$ ipython --no-banner

In [1]: import numpy as np

In [2]: import numpy.linalg as la

In [3]: np.set_printoptions(suppress=True, linewidth=160)

In [4]: arr = np.array([[1, 0], [2, 1]])

In [5]: arr
Out[5]: 
array([[1, 0],
       [2, 1]])

In [6]: # triangular: eigenvalues sit on the diagonal

In [7]: vals, V = la.eig(arr)

In [8]: np.round(np.sort(la.eigvals(arr @ arr)), 2)
Out[8]: array([1., 1.])

In [9]: np.round(np.sort(la.eigvals(la.inv(arr))), 2)
Out[9]: array([1., 1.])

In [10]: vals
Out[10]: array([1., 1.])

In [11]: np.prod(vals)
Out[11]: np.float64(1.0)

In [12]: la.matrix_power(arr - np.diag(np.diag(arr)), 2)
Out[12]: 
array([[0, 0],
       [0, 0]])

In [13]: np.round(np.sort(la.eigvals(arr)), 2)
Out[13]: array([1., 1.])

In [14]: arr @ arr
Out[14]: 
array([[1, 0],
       [4, 1]])

In [15]: r0 = np.array([-2, 0])

In [16]: np.array([np.convolve(row, r0, "same") for row in arr])
Out[16]: 
array([[-2,  0],
       [-4, -2]])

In [17]: np.polyval(r0, arr[1])
Out[17]: array([-4, -2])

In [18]: np.correlate(arr[1], arr[0], "full")
Out[18]: array([0, 2, 1])

In [19]: np.convolve(arr[1], r0)
Out[19]: array([-4, -2,  0])

In [20]: blk = np.stack([arr, -1 * arr, arr[::-1]])

In [21]: np.round(la.det(blk), 2)
Out[21]: array([ 1.,  1., -1.])

In [22]: la.matrix_rank(blk.reshape(3, -1))
Out[22]: np.int64(2)

In [23]: blk.shape
Out[23]: (3, 2, 2)

In [24]: np.einsum("bij,cij->bc", blk, blk)
Out[24]: 
array([[ 6, -6,  4],
       [-6,  6, -4],
       [ 4, -4,  6]])

In [25]: np.round(la.norm(blk, axis=(1, 2)), 2)
Out[25]: array([2.45, 2.45, 2.45])

In [26]: (blk @ arr.T).shape
Out[26]: (3, 2, 2)

In [27]: out = np.array([[1]])

In [28]: cent = np.array([[1, 1], [0, 1]])

In [29]: F = np.block([[out, np.zeros((1, 2))], [np.zeros((2, 1)), cent]])

In [30]: F
Out[30]: 
array([[1., 0., 0.],
       [0., 1., 1.],
       [0., 0., 1.]])

In [31]: out = F / np.sqrt((F ** 2).mean(axis=1, keepdims=True))

In [32]: np.round(F - F.mean(axis=1, keepdims=True), 2)
Out[32]: 
array([[ 0.67, -0.33, -0.33],
       [-0.67,  0.33,  0.33],
       [-0.33, -0.33,  0.67]])

In [33]: np.prod(np.diag(F)), round(la.det(F), 2)
Out[33]: (np.float64(1.0), np.float64(1.0))

In [34]: np.round(np.sort(la.eigvals(F)), 2)
Out[34]: array([1., 1., 1.])

In [35]: vec = np.array([0, 0, 1])

In [36]: target = F @ vec

In [37]: target
Out[37]: array([0., 1., 1.])

In [38]: np.round(la.solve(F, F[:, 0]), 2)
Out[38]: array([1., 0., 0.])

In [39]: np.round(la.solve(F, target + F[:, 2]), 2)
Out[39]: array([0., 0., 2.])

In [40]: np.round(la.solve(F.T, F[1]), 2)
Out[40]: array([0., 1., 0.])

In [41]: vals, V = la.eig(F)

In [42]: vals
Out[42]: array([1., 1., 1.])

In [43]: round(la.det(F), 2)
Out[43]: np.float64(1.0)

In [44]: (la.matrix_power((F != 0) + (F.T != 0) + np.eye(3), 3) > 0).astype(int)
Out[44]: 
array([[1, 0, 0],
       [0, 1, 1],
       [0, 1, 1]])

In [45]: E = np.loadtxt("block18.csv", delimiter=",")

In [46]: E
Out[46]: 
array([[ 0.,  3.],
       [-3.,  0.]])

In [47]: # antisymmetric, zero diagonal

In [48]: E[:, 1] @ E[:, 0]
Out[48]: np.float64(0.0)

In [49]: np.round(la.norm(E, axis=0), 2)
Out[49]: array([3., 3.])

In [50]: vec = np.array([-3, 2])

In [51]: np.round(la.eigvals(E).real, 2)
Out[51]: array([0., 0.])

In [52]: np.round(la.svd(E, compute_uv=False), 2)
Out[52]: array([3., 3.])

In [53]: round(la.det(E), 2)
Out[53]: np.float64(9.0)

In [54]: Q = la.solve(np.eye(2) - E, np.eye(2) + E)

In [55]: np.round(la.det(Q), 2)
Out[55]: np.float64(1.0)

In [56]: np.round(Q @ Q.T, 2) + 0
Out[56]: 
array([[1., 0.],
       [0., 1.]])

In [57]: out = np.array([[1, 4], [3, -1]])

In [58]: np.einsum("ij->j", E)
Out[58]: array([-3.,  3.])

In [59]: np.einsum("ik,kj->ij", E, out)
Out[59]: 
array([[  9.,  -3.],
       [ -3., -12.]])

In [60]: np.einsum("ij,ij->i", E, E)
Out[60]: array([9., 9.])

In [61]: Q = E.astype(float).copy()

In [62]: for j in range(2):
    ...:     Q[:, j] -= Q[:, :j] @ (Q[:, :j].T @ Q[:, j])
    ...:     Q[:, j] /= la.norm(Q[:, j])
    ...: 

In [63]: Q.T @ E
Out[63]: 
array([[3., 0.],
       [0., 3.]])

In [64]: out = np.array([[1, -3], [-2, 3]])

In [65]: cent = np.array([[-2, 1, -2], [2, 2, 3], [2, -2, 0]])

In [66]: mat = np.kron(out, cent)

In [67]: mat
Out[67]: 
array([[-2,  1, -2,  6, -3,  6],
       [ 2,  2,  3, -6, -6, -9],
       [ 2, -2,  0, -6,  6,  0],
       [ 4, -2,  4, -6,  3, -6],
       [-4, -4, -6,  6,  6,  9],
       [-4,  4,  0,  6, -6,  0]])

In [68]: rng = np.random.default_rng(245)

In [69]: lab = rng.permutation(6)

In [70]: lab
Out[70]: array([5, 3, 0, 1, 4, 2])

In [71]: out = mat[lab][:, lab]

In [72]: np.diag(out)
Out[72]: array([ 0, -6, -2,  2,  6,  0])

In [73]: out = mat + rng.integers(-2, 3, (6, 2)) @ rng.integers(-2, 3, (2, 6))

In [74]: out
Out[74]: 
array([[  2,   3,   2,  10,  -1,  10],
       [  4,   0,  -1,  -2,  -4,  -9],
       [  1,  -1,   2,  -8,   5,   0],
       [  1,  -5,  -2,  -8,   2, -10],
       [ -3,  -2,  -2,   6,   6,  11],
       [  0,   3,  -2,  12,  -3,   2]])

In [75]: la.matrix_rank(out - mat, tol=1e-8)
Out[75]: np.int64(2)

In [76]: W0 = np.load("x.npy")

In [77]: W0
Out[77]: 
array([[-1,  0, -5,  0,  0],
       [ 0, -1,  0,  0,  4],
       [-4,  0, -1,  0,  0],
       [ 0,  0,  0, -4,  0],
       [ 0, -3,  0,  0, -1]])

In [78]: # 3 blocks once reordered

In [79]: vec = np.array([1, 2, 3, 3, 3])

In [80]: h1 = np.maximum(W0 @ vec, 0)

In [81]: np.maximum(W0 @ vec, 0) - np.maximum(-W0 @ vec, 0)
Out[81]: array([-16,  10,  -7, -12,  -9])

In [82]: W0.T @ h1
Out[82]: array([  0, -10,   0,   0,  40])

In [83]: np.round(np.tanh(W0 @ vec), 2)
Out[83]: array([-1.,  1., -1., -1., -1.])

In [84]: m1 = np.array([[3, 3, 6, 0], [5, 0, 5, 0], [0, 3, 0, 0], [0, 0, 0, 4]])

In [85]: vec = np.array([2, 1, 1, -3])

In [86]: h1 = np.maximum(m1 @ vec, 0)

In [87]: h1
Out[87]: array([15, 15,  3,  0])

In [88]: np.maximum(m1 @ (3 * vec), 0)
Out[88]: array([45, 45,  9,  0])

In [89]: m1 * (h1 > 1e-9)[:, None]
Out[89]: 
array([[3, 3, 6, 0],
       [5, 0, 5, 0],
       [0, 3, 0, 0],
       [0, 0, 0, 0]])

In [90]: np.flatnonzero(h1 > 1e-9)
Out[90]: array([0, 1, 2])

In [91]: np.maximum(m1 @ vec, 0) - np.maximum(-m1 @ vec, 0)
Out[91]: array([ 15,  15,   3, -12])

In [92]: m1.T @ h1
Out[92]: array([120,  54, 165,   0])

In [93]: np.round(np.tanh(m1 @ vec), 2)
Out[93]: array([ 1.,  1.,  1., -1.])

In [94]: np.round(np.poly(m1), 2)
Out[94]: array([  1.,  -7., -18.,  75., 180.])

In [95]: np.einsum("ii->", m1)
Out[95]: np.int64(7)

In [96]: round(float(la.det(m1[::-1])), 2)
Out[96]: 180.0

In [97]: np.kron(np.eye(2, dtype=int), m1)
Out[97]: 
array([[3, 3, 6, 0, 0, 0, 0, 0],
       [5, 0, 5, 0, 0, 0, 0, 0],
       [0, 3, 0, 0, 0, 0, 0, 0],
       [0, 0, 0, 4, 0, 0, 0, 0],
       [0, 0, 0, 0, 3, 3, 6, 0],
       [0, 0, 0, 0, 5, 0, 5, 0],
       [0, 0, 0, 0, 0, 3, 0, 0],
       [0, 0, 0, 0, 0, 0, 0, 4]])

In [98]: A = np.load("layer5.npy")

In [99]: A
Out[99]: 
array([[ 2.01, -4.02, -4.03, -0.03,  2.99, -0.04],
       [ 2.  , -4.02, -3.98, -0.01,  2.98, -0.01],
       [ 2.  , -3.97, -3.99,  0.  ,  2.97, -0.01],
       [ 2.  , -3.97, -4.  ,  0.01,  3.02,  0.  ],
       [ 2.01, -3.96, -4.01,  0.01,  2.98, -0.02],
       [ 2.02, -4.01, -3.98,  0.  ,  2.97, -0.01],
       [ 1.96, -4.01, -4.02,  0.01,  3.03,  0.  ],
       [ 2.  , -4.01, -3.97, -0.03,  3.  ,  0.  ],
       [ 1.97, -4.01, -4.02, -0.02,  2.98,  0.02],
       [ 2.  , -3.98, -3.99,  0.01,  2.97,  0.01],
       [ 1.01,  1.03,  1.98,  4.99, -4.98, -2.99],
       [ 1.03,  1.  ,  1.99,  5.03, -5.02, -3.02],
       [ 1.03,  1.04,  2.  ,  5.02, -5.  , -2.97],
       [ 1.03,  1.02,  1.98,  5.  , -4.96, -3.02],
       [ 1.  ,  0.98,  1.98,  5.02, -5.01, -2.99],
       [ 0.99,  1.  ,  2.01,  4.99, -5.02, -3.  ],
       [ 1.02,  0.99,  1.96,  5.02, -5.01, -3.02],
       [ 1.01,  0.98,  1.98,  5.03, -5.02, -2.96],
       [ 1.  ,  1.  ,  2.03,  4.96, -5.03, -2.98],
       [ 0.99,  1.03,  1.99,  5.01, -4.98, -3.  ],
       [ 4.01,  1.  , -2.  ,  1.02, -3.  ,  1.98],
       [ 3.98,  1.04, -2.02,  1.02, -3.02,  1.99],
       [ 4.  ,  1.  , -1.99,  1.  , -3.  ,  2.03],
       [ 3.98,  1.01, -2.03,  1.01, -2.97,  2.02],
       [ 4.02,  0.99, -2.  ,  1.01, -2.99,  2.  ],
       [ 3.99,  0.99, -2.01,  1.01, -2.98,  1.98],
       [ 3.99,  0.98, -2.01,  0.99, -3.02,  1.97],
       [ 4.  ,  0.99, -2.01,  0.98, -3.02,  2.04],
       [ 3.99,  1.01, -1.99,  1.01, -2.98,  1.99],
       [ 4.01,  0.95, -2.  ,  1.  , -2.97,  1.99]])

In [100]: Uu, s, Vh = la.svd(A)

In [101]: s.round(2)
Out[101]: array([29.04, 20.31, 13.91,  0.13,  0.1 ,  0.08])

In [102]: np.argmax(s[:-1] / (s[1:] + 1e-6)) + 1
Out[102]: np.int64(3)

In [103]: out = Uu[:, :3] @ np.diag(s[:3]) @ Vh[:3]

In [104]: la.matrix_rank(A, rtol=0.05)
Out[104]: np.int64(3)
